% ipython --no-banner

In [1]: import numpy as np

In [2]: from numpy import linalg as LA

In [3]: np.set_printoptions(suppress=True, linewidth=200)

In [4]: def rnd(a):
   ...:     return np.round(a, 1) + 0
   ...: 

In [5]: arr = np.loadtxt("run16.csv", delimiter=",")

In [6]: arr
Out[6]: 
array([[1., 0., 0., 0., 0., 0., 0., 0., 1., 0., 0., 0., 0.],
       [3., 3., 0., 0., 0., 0., 0., 0., 1., 0., 0., 0., 0.],
       [1., 0., 0., 0., 3., 0., 3., 0., 0., 1., 3., 0., 0.],
       [0., 0., 0., 0., 2., 0., 1., 0., 0., 0., 0., 0., 0.],
       [0., 0., 0., 0., 0., 0., 0., 0., 0., 0., 0., 0., 0.],
       [0., 0., 0., 0., 0., 2., 0., 0., 0., 0., 2., 0., 0.],
       [3., 0., 0., 3., 0., 0., 0., 1., 0., 0., 0., 3., 0.],
       [0., 0., 2., 0., 0., 1., 0., 0., 0., 0., 0., 0., 0.],
       [3., 0., 0., 3., 0., 0., 0., 3., 1., 0., 0., 0., 0.],
       [0., 0., 1., 0., 1., 0., 0., 3., 2., 0., 3., 1., 0.]])

In [7]: r = LA.matrix_rank(arr)

In [8]: r
Out[8]: np.int64(9)

In [9]: null = LA.svd(arr)[2][r:].T

In [10]: [int(LA.matrix_rank(arr[:, :j + 1])) for j in range(13)]
Out[10]: [1, 2, 3, 4, 5, 6, 7, 8, 9, 9, 9, 9, 9]

In [11]: null.shape
Out[11]: (13, 4)

In [12]: [int(LA.matrix_rank(arr[:i])) for i in range(1, len(arr) + 1)]
Out[12]: [1, 2, 3, 4, 4, 5, 6, 7, 8, 9]

In [13]: print(np.allclose(arr @ null, 0))
True

In [14]: other = np.array([[-2, -2],
    ...:     [-1, 2],
    ...:     [2, 1],
    ...:     [0, -3],
    ...:     [-2, -3],
    ...:     [2, 0],
    ...:     [1, 3],
    ...:     [1, 1],
    ...:     [-1, -3],
    ...:     [2, 1],
    ...:     [2, -3],
    ...:     [-1, -3],
    ...:     [-2, 0]])

In [15]: np.einsum("ij->j", arr)
Out[15]: array([11.,  3.,  3.,  6.,  6.,  3.,  4.,  7.,  5.,  1.,  8.,  4.,  0.])

In [16]: print(other.T @ arr.T)
[[ -3. -10.   3.  -3.   0.   8.  -8.   6.  -4.   6.]
 [ -5.  -3. -10.  -3.   0.  -6. -23.   2. -15. -17.]]

In [17]: A = np.load("case3.npy")

In [18]: A
Out[18]: 
array([[5, 4, 5, 4, 5, 4],
       [1, 5, 1, 5, 1, 5],
       [6, 0, 6, 0, 6, 0],
       [5, 4, 5, 4, 5, 4],
       [1, 5, 1, 5, 1, 5],
       [6, 0, 6, 0, 6, 0]])

In [19]: C2 = A.T @ A

In [20]: (A @ A.T).shape
Out[20]: (6, 6)

In [21]: np.diag(C2)
Out[21]: array([124,  82, 124,  82, 124,  82])

In [22]: LA.matrix_rank(C2)
Out[22]: np.int64(2)

In [23]: np.trace(C2), (A ** 2).sum()
Out[23]: (np.int64(618), np.int64(618))

In [24]: np.allclose(C2, C2.T)
Out[24]: True

In [25]: rnd(LA.eigvalsh(C2)[::-1])
Out[25]: array([471.7, 146.3,   0. ,   0. ,   0. ,   0. ])

In [26]: left, sig, Vt = LA.svd(A)

In [27]: vecs = Vt[:(sig > 1e-8).sum()]

In [28]: rng = np.random.default_rng(873)

In [29]: x0 = A[5] + 2 * A[0] + rng.integers(2) * np.eye(6)[1]

In [30]: x0
Out[30]: array([16.,  8., 16.,  8., 16.,  8.])

In [31]: print(rnd(vecs.T @ vecs))
[[0.3 0.  0.3 0.  0.3 0. ]
 [0.  0.3 0.  0.3 0.  0.3]
 [0.3 0.  0.3 0.  0.3 0. ]
 [0.  0.3 0.  0.3 0.  0.3]
 [0.3 0.  0.3 0.  0.3 0. ]
 [0.  0.3 0.  0.3 0.  0.3]]

In [32]: K = np.array([[1, -1, 1, -1],
    ...:     [1, 0, 0, 0],
    ...:     [1, 1, 1, 1],
    ...:     [1, 2, 4, 8],
    ...:     [1, 3, 9, 27],
    ...:     [1, 4, 16, 64],
    ...:     [1, 5, 25, 125],
    ...:     [1, 6, 36, 216],
    ...:     [1, 7, 49, 343]])

In [33]: rnd(LA.norm(K) ** 2 / LA.norm(K, 2) ** 2)
Out[33]: np.float64(1.0)

In [34]: rnd(LA.norm(K, axis=0))
Out[34]: array([  3. ,  11.9,  68.4, 429.9])

In [35]: rnd(LA.norm(K, axis=1))
Out[35]: array([  2. ,   1. ,   2. ,   9.2,  28.6,  66.1, 127.6, 219.1, 346.6])

In [36]: LA.norm(K, axis=1).argmax()
Out[36]: np.int64(8)

In [37]: rnd(LA.norm(K, "nuc"))
Out[37]: np.float64(450.7)

In [38]: rnd(LA.norm(K[6], 1)), rnd(LA.norm(K[6], np.inf))
Out[38]: (np.float64(156.0), np.float64(125.0))

In [39]: x0 = np.array([6, -4, 7, 2])

In [40]: target = K @ x0

In [41]: rnd(LA.pinv(K) @ K)
Out[41]: 
array([[1., 0., 0., 0.],
       [0., 1., 0., 0.],
       [0., 0., 1., 0.],
       [0., 0., 0., 1.]])

In [42]: rnd(LA.solve(K.T @ K, K.T @ target))
Out[42]: array([ 6., -4.,  7.,  2.])

In [43]: target = target + 0.3 * rng.normal(size=9)

In [44]: rnd(target)
Out[44]: array([  14.5,    6.1,   11.3,   42.1,  111.1,  230.4,  411.3,  665.7, 1006.9])

In [45]: beta, *_ = LA.lstsq(K, target)

In [46]: print(rnd(LA.norm(target - K @ beta)))
0.5

In [47]: def softmax(z):
    ...:     e = np.exp(z - z.max(axis=-1, keepdims=True))
    ...:     return e / e.sum(axis=-1, keepdims=True)
    ...: 

In [48]: rnd(softmax(K[5] + -3))
Out[48]: array([0., 0., 0., 1.])

In [49]: S = K @ K.T / np.sqrt(4)

In [50]: softmax(S)[5] @ K
Out[50]: array([  1.,   7.,  49., 343.])

In [51]: th = np.deg2rad(30)

In [52]: X = np.eye(8)

In [53]: X[np.ix_([0, 3], [0, 3])] = [[np.cos(th), -np.sin(th)], [np.sin(th), np.cos(th)]]

In [54]: rnd(X)
Out[54]: 
array([[ 0.9,  0. ,  0. , -0.5,  0. ,  0. ,  0. ,  0. ],
       [ 0. ,  1. ,  0. ,  0. ,  0. ,  0. ,  0. ,  0. ],
       [ 0. ,  0. ,  1. ,  0. ,  0. ,  0. ,  0. ,  0. ],
       [ 0.5,  0. ,  0. ,  0.9,  0. ,  0. ,  0. ,  0. ],
       [ 0. ,  0. ,  0. ,  0. ,  1. ,  0. ,  0. ,  0. ],
       [ 0. ,  0. ,  0. ,  0. ,  0. ,  1. ,  0. ,  0. ],
       [ 0. ,  0. ,  0. ,  0. ,  0. ,  0. ,  1. ,  0. ],
       [ 0. ,  0. ,  0. ,  0. ,  0. ,  0. ,  0. ,  1. ]])

In [55]: x0 = np.array([9, 7, 3, 2, 2, 2, 8, 5])

In [56]: LA.norm(X @ x0) <= LA.norm(X, 2) * LA.norm(x0) + 1e-9
Out[56]: np.True_

In [57]: rnd(X @ np.ones(8))
Out[57]: array([0.4, 1. , 1. , 1.4, 1. , 1. , 1. , 1. ])

In [58]: (X @ x0).argmax()
Out[58]: np.int64(6)

In [59]: rnd(np.einsum("ij,j->i", X, x0))
Out[59]: array([6.8, 7. , 3. , 6.2, 2. , 2. , 8. , 5. ])

In [60]: print(rnd(X @ (2 * x0)))
[13.6 14.   6.  12.5  4.   4.  16.  10. ]

In [61]: np.sign((X @ x0).round(6))
Out[61]: array([1., 1., 1., 1., 1., 1., 1., 1.])

In [62]: X @ np.eye(8)[2]
Out[62]: array([0., 0., 1., 0., 0., 0., 0., 0.])

In [63]: rnd((X * x0).sum(axis=1))
Out[63]: array([6.8, 7. , 3. , 6.2, 2. , 2. , 8. , 5. ])

In [64]: x0 = np.array([0, 2, 1, 1, 0, 0, 1, 1])

In [65]: target = X @ x0

In [66]: rnd(target)
Out[66]: array([-0.5,  2. ,  1. ,  0.9,  0. ,  0. ,  1. ,  1. ])

In [67]: rnd(LA.solve(X, target))
Out[67]: array([0., 2., 1., 1., 0., 0., 1., 1.])

In [68]: rnd(LA.solve(X, 2 * target))
Out[68]: array([0., 4., 2., 2., 0., 0., 2., 2.])

In [69]: print(rnd(LA.solve(X, X[:, 6])))
[0. 0. 0. 0. 0. 0. 1. 0.]

In [70]: q, R = LA.qr(X)

In [71]: rnd(q)
Out[71]: 
array([[-0.9,  0. ,  0. , -0.5,  0. ,  0. ,  0. ,  0. ],
       [ 0. ,  1. ,  0. ,  0. ,  0. ,  0. ,  0. ,  0. ],
       [ 0. ,  0. ,  1. ,  0. ,  0. ,  0. ,  0. ,  0. ],
       [-0.5,  0. ,  0. ,  0.9,  0. ,  0. ,  0. ,  0. ],
       [ 0. ,  0. ,  0. ,  0. ,  1. ,  0. ,  0. ,  0. ],
       [ 0. ,  0. ,  0. ,  0. ,  0. ,  1. ,  0. ,  0. ],
       [ 0. ,  0. ,  0. ,  0. ,  0. ,  0. ,  1. ,  0. ],
       [ 0. ,  0. ,  0. ,  0. ,  0. ,  0. ,  0. ,  1. ]])

In [72]: rnd(q @ R)
Out[72]: 
array([[ 0.9,  0. ,  0. , -0.5,  0. ,  0. ,  0. ,  0. ],
       [ 0. ,  1. ,  0. ,  0. ,  0. ,  0. ,  0. ,  0. ],
       [ 0. ,  0. ,  1. ,  0. ,  0. ,  0. ,  0. ,  0. ],
       [ 0.5,  0. ,  0. ,  0.9,  0. ,  0. ,  0. ,  0. ],
       [ 0. ,  0. ,  0. ,  0. ,  1. ,  0. ,  0. ,  0. ],
       [ 0. ,  0. ,  0. ,  0. ,  0. ,  1. ,  0. ,  0. ],
       [ 0. ,  0. ,  0. ,  0. ,  0. ,  0. ,  1. ,  0. ],
       [ 0. ,  0. ,  0. ,  0. ,  0. ,  0. ,  0. ,  1. ]])

In [73]: abs(R[0, 0]), rnd(LA.norm(X[:, 0]))
Out[73]: (np.float64(1.0), np.float64(1.0))

In [74]: E = np.loadtxt("w.csv", delimiter=",")

In [75]: print(E)
[[3. 1. 0. 0. 0. 0. 0. 0. 0. 0. 0. 0. 0.]
 [0. 3. 1. 0. 0. 0. 0. 0. 0. 0. 0. 0. 0.]
 [0. 0. 3. 1. 0. 0. 0. 0. 0. 0. 0. 0. 0.]
 [0. 0. 0. 3. 1. 0. 0. 0. 0. 0. 0. 0. 0.]
 [0. 0. 0. 0. 3. 1. 0. 0. 0. 0. 0. 0. 0.]
 [0. 0. 0. 0. 0. 3. 1. 0. 0. 0. 0. 0. 0.]
 [0. 0. 0. 0. 0. 0. 3. 1. 0. 0. 0. 0. 0.]
 [0. 0. 0. 0. 0. 0. 0. 3. 1. 0. 0. 0. 0.]
 [0. 0. 0. 0. 0. 0. 0. 0. 3. 1. 0. 0. 0.]
 [0. 0. 0. 0. 0. 0. 0. 0. 0. 3. 1. 0. 0.]
 [0. 0. 0. 0. 0. 0. 0. 0. 0. 0. 3. 1. 0.]
 [0. 0. 0. 0. 0. 0. 0. 0. 0. 0. 0. 3. 1.]
 [0. 0. 0. 0. 0. 0. 0. 0. 0. 0. 0. 0. 3.]]

In [76]: r0 = np.array([-2, 1, 2, 2, 1, 0, 0, -2, 2, 0, 1, 1, 0])

In [77]: other = E + np.outer(r0, np.eye(13)[5])

In [78]: print(LA.matrix_rank(LA.inv(other) - LA.inv(E), tol=1e-8))
1

In [79]: LA.matrix_rank(other - E)
Out[79]: np.int64(1)

In [80]: rnd(np.sort(LA.eigvals(E)))
Out[80]: array([3., 3., 3., 3., 3., 3., 3., 3., 3., 3., 3., 3., 3.])

In [81]: [int(LA.matrix_rank(LA.matrix_power(E, p))) for p in range(1, 14)]
Out[81]: [13, 13, 13, 13, 13, 13, 13, 13, 13, 13, 13, 13, 13]

In [82]: w1 = np.array([[1, 0, 2],
    ...:     [0, 0, 0],
    ...:     [0, 2, 2],
    ...:     [2, 0, 1],
    ...:     [1, 0, 0],
    ...:     [0, 1, 0],
    ...:     [1, 0, 0],
    ...:     [1, 2, 0],
    ...:     [2, 1, 1],
    ...:     [2, 1, 0],
    ...:     [0, 0, 2],
    ...:     [2, 1, 0],
    ...:     [1, 1, 0]])

In [83]: beta = np.array([0, 0, 2])

In [84]: hid = np.maximum(E @ w1 + beta, 0)

In [85]: print(rnd((hid > 0).mean(axis=0)))
[0.9 0.8 1. ]

In [86]: LA.matrix_rank(hid)
Out[86]: np.int64(3)

In [87]: (hid > 0).astype(int)
Out[87]: 
array([[1, 0, 1],
       [0, 1, 1],
       [1, 1, 1],
       [1, 0, 1],
       [1, 1, 1],
       [1, 1, 1],
       [1, 1, 1],
       [1, 1, 1],
       [1, 1, 1],
       [1, 1, 1],
       [1, 1, 1],
       [1, 1, 1],
       [1, 1, 1]])

In [88]: W2 = np.array([[7, 1], [1, 1], [3, 3]])

In [89]: hid @ W2
Out[89]: 
array([[45., 27.],
       [14., 14.],
       [47., 35.],
       [64., 22.],
       [28., 10.],
       [16., 10.],
       [36., 12.],
       [51., 21.],
       [75., 27.],
       [57., 21.],
       [39., 27.],
       [59., 17.],
       [30., 12.]])

In [90]: print(w1 @ W2)
[[13  7]
 [ 0  0]
 [ 8  8]
 [17  5]
 [ 7  1]
 [ 1  1]
 [ 7  1]
 [ 9  3]
 [18  6]
 [15  3]
 [ 6  6]
 [15  3]
 [ 8  2]]

In [91]: q, R = LA.qr(E)

In [92]: np.trace(q @ q.T)
Out[92]: np.float64(13.0)

In [93]: abs(R[0, 0]), rnd(LA.norm(E[:, 0]))
Out[93]: (np.float64(3.0), np.float64(3.0))

In [94]: np.abs(np.diag(R))
Out[94]: array([3., 3., 3., 3., 3., 3., 3., 3., 3., 3., 3., 3., 3.])

In [95]: q.shape, R.shape
Out[95]: ((13, 13), (13, 13))

In [96]: np.allclose(R.T @ R, E.T @ E)
Out[96]: True

In [97]: W0 = np.loadtxt("out14.csv", delimiter=",")

In [98]: W0
Out[98]: 
array([[24.5, 16.2, 11.6, 21.5, 20.8,  0.4],
       [24.8, 15.4,  8.8, 17.1, 20.1,  0. ],
       [25.3, 16.3, 10.1, 20.2, 18.6,  0.4],
       [26.2, 14.6, 11.3, 22.2, 19.4, -0.7],
       [25.3, 15.8, 10. , 19.6, 20.1,  0.1],
       [23.5, 14.9, 11.7, 18.5, 20.4,  0.3],
       [25.9, 13.7,  9.4, 21.3, 18.8,  2.4],
       [24.7, 15.9,  8.6, 19.4, 19.2,  0.7],
       [26.3, 14.4, 11.6, 20.1, 19.8,  2.7],
       [24.6, 14.9, 10.2, 20.3, 21.5, -0.6],
       [26.6, 16.1, 10.8, 19.4, 22.1, -0.9],
       [25.8, 14.1,  9.6, 19.1, 19.7,  1.3],
       [24. , 15.2,  8.6, 20.5, 17.2,  0.1],
       [24. , 14.3,  8.6, 20.3, 19.1,  0.2],
       [23. , 15.1,  7.8, 21.2, 20.9, -0.8],
       [25.3, 14.8, 11.2, 19.6, 21.4,  2.2],
       [25.5, 15. ,  9. , 19.4, 21.4, -0.8],
       [24.7, 16.2,  9.6, 19.1, 20.4,  1.3],
       [24.4, 16. ,  9.5, 18.6, 20.8, -0.7],
       [25.4, 13.8, 10.2, 20.5, 19.2, -0.3],
       [24.1, 14.7,  9.5, 20.3, 20.8,  0.8],
       [25.3, 15.3, 10.3, 21.4, 19.8,  0.2],
       [23.9, 15.6, 11. , 19. , 21. , -0.7],
       [25.3, 15.7,  8.7, 20.6, 19.8,  0. ],
       [27. , 12.5, 10.8, 19.1, 20. ,  0.9],
       [24.5, 16. ,  9.7, 18.2, 20.7, -1.7],
       [23.8, 16.1, 10.6, 19.4, 19. , -1.5],
       [24. , 14.3,  9.5, 21.9, 21.4, -0.4],
       [26.8, 15.1,  9.1, 20.6, 17.4, -1. ],
       [26.1, 17. ,  9.1, 21.2, 19.3, -1.2],
       [23.6, 15.6,  9.4, 19.8, 18.4, -1.1],
       [24.6, 14.8,  8.6, 19.7, 19.2, -0.2],
       [26.1, 14.3,  9.7, 20.8, 19.9, -0.7],
       [25.6, 15.1, 10.4, 21.2, 19.3, -0.2],
       [24.3, 15.9,  9.6, 22.3, 19.9,  1.1],
       [26.2, 17.6, 10.3, 19.7, 19.4,  2.1],
       [25.9, 14.9,  9.9, 18.8, 22.1, -0.4],
       [24.4, 13.6,  9.2, 20.2, 19.6,  0.8]])

In [99]: hat = W0 @ LA.solve(W0.T @ W0, W0.T)

In [100]: rnd(LA.eigvalsh(hat))
Out[100]: array([0., 0., 0., 0., 0., 0., 0., 0., 0., 0., 0., 0., 0., 0., 0., 0., 0., 0., 0., 0., 0., 0., 0., 0., 0., 0., 0., 0., 0., 0., 0., 0., 1., 1., 1., 1., 1., 1.])

In [101]: rnd(np.trace(hat))
Out[101]: np.float64(6.0)

In [102]: rnd(np.diag(hat))
Out[102]: array([0.2, 0.2, 0.1, 0.2, 0. , 0.2, 0.2, 0.1, 0.2, 0.1, 0.1, 0.1, 0.1, 0.1, 0.3, 0.2, 0.1, 0.1, 0.1, 0.1, 0.1, 0.1, 0.1, 0.1, 0.3, 0.2, 0.2, 0.2, 0.3, 0.2, 0.1, 0.1, 0.1, 0.1, 0.2, 0.3, 0.2, 0.1])

In [103]: rnd(hat @ W0[:, 3])
Out[103]: 
array([21.5, 17.1, 20.2, 22.2, 19.6, 18.5, 21.3, 19.4, 20.1, 20.3, 19.4, 19.1, 20.5, 20.3, 21.2, 19.6, 19.4, 19.1, 18.6, 20.5, 20.3, 21.4, 19. , 20.6, 19.1, 18.2, 19.4, 21.9, 20.6, 21.2, 19.8, 19.7,
       20.8, 21.2, 22.3, 19.7, 18.8, 20.2])
